% python3 -q
>>> import numpy as np
>>> import numpy.linalg as la
>>> np.set_printoptions(precision=3, suppress=True, linewidth=200)
>>> F = np.load("case15.npy")
>>> print(F)
[[ 1. -3.  0.  0.  0.]
 [-3.  0. -3.  0.  0.]
 [ 0. -3.  1. -3.  0.]
 [ 0.  0. -3.  0. -3.]
 [ 0.  0.  0. -3.  2.]]
>>> f = np.array([3, 2, 1, 5, 0])
>>> M2 = F + np.outer(f, np.eye(5)[1])
>>> print(M2)
[[ 1.  0.  0.  0.  0.]
 [-3.  2. -3.  0.  0.]
 [ 0. -2.  1. -3.  0.]
 [ 0.  5. -3.  0. -3.]
 [ 0.  0.  0. -3.  2.]]
>>> print(la.matrix_rank(M2 - F))
1
>>> print(np.round(la.det(M2) / la.det(F), 3), np.round(1 + la.solve(F, f)[1], 3))
0.278 0.278
>>> f, g = M2[1], M2[2]
>>> print(f @ g)
-7.0
>>> print(f @ f)
22.0
>>> pr = (f @ g) / (f @ f) * f
>>> print(round(la.norm(f + g) ** 2 + la.norm(f - g) ** 2, 3))
72.0
>>> print(np.outer(f, g))
[[-0.  6. -3.  9. -0.]
 [ 0. -4.  2. -6.  0.]
 [-0.  6. -3.  9. -0.]
 [ 0. -0.  0. -0.  0.]
 [ 0. -0.  0. -0.  0.]]
>>> data = np.load("dump.npy")
>>> print(data)
[[ 0.941  0.076 -0.641  0.116  0.353]
 [ 0.9    0.1   -0.7    0.2    0.4  ]
 [ 0.1    0.8   -0.2   -1.1   -0.9  ]]
>>> M2 = la.inv(F)
>>> print(round(float(la.slogdet(F)[0]), 3))
1.0
>>> print(np.allclose(M2, F.T))
False
>>> print(round(la.cond(F), 3))
4.466
>>> print(np.round(la.inv(M2), 3) + 0)
[[ 1. -3.  0.  0.  0.]
 [-3.  0. -3.  0.  0.]
 [ 0. -3.  1. -3.  0.]
 [ 0.  0. -3.  0. -3.]
 [ 0.  0.  0. -3.  2.]]
>>> print(np.round(F @ M2, 3) + 0)
[[1. 0. 0. 0. 0.]
 [0. 1. 0. 0. 0.]
 [0. 0. 1. 0. 0.]
 [0. 0. 0. 1. 0.]
 [0. 0. 0. 0. 1.]]
>>> print(round(float(la.det(F) * la.det(M2)), 3))
1.0
>>> print(round(la.norm(data[0], 1), 3), round(float(la.norm(data[0], np.inf)), 3))
2.127 0.941
>>> print(np.round(la.norm(data, 1), 3), round(la.norm(data, np.inf), 3))
1.941 3.1
>>> print(la.norm(data, axis=0))
[1.306 0.81  0.97  1.124 1.046]
>>> print(np.round(la.norm(data) ** 2 / la.norm(data, 2) ** 2, 3))
1.794
>>> print(np.round(la.norm(data[0] - data[1]), 3))
0.122
>>> print([round(float(x), 3) for x in la.svd(data, compute_uv=False)[:3]])
[1.776, 1.581, 0.072]
>>> print(np.argsort(-la.norm(data, axis=0).round(6), kind="stable")[:3])
[0 3 4]
>>> w1 = np.array([[1, 0, 2, 1, 1, 1],
...     [2, 0, 2, 1, 0, 2],
...     [0, 1, 2, 0, 2, 1],
...     [2, 1, 0, 1, 1, 2],
...     [0, 0, 1, 0, 1, 1]])
>>> c = np.array([3, -1, -1, -2, 3, 3])
>>> hid = np.maximum(data @ w1 + c, 0)
>>> print(hid)
[[4.325 0.    0.105 0.    3.128 4.037]
 [4.5   0.    0.    0.    3.1   4.2  ]
 [2.5   0.    0.    0.    0.7   1.4  ]]
>>> print((hid > 0).mean(axis=0))
[1.    0.    0.333 0.    1.    1.   ]
>>> print(la.matrix_rank(hid))
3
>>> C = np.array([[-2, 4], [4, 3], [-1, 0], [-4, 1], [-4, -1], [-4, 5]])
>>> print(hid @ C)
[[-37.415  34.357]
 [-38.2    35.9  ]
 [-13.4    16.3  ]]
>>> print(w1 @ C)
[[-16   9]
 [-18  19]
 [-10   6]
 [-16  21]
 [ -9   4]]
>>> print((hid @ C).round(6).argmax(axis=1))
[1 1 1]
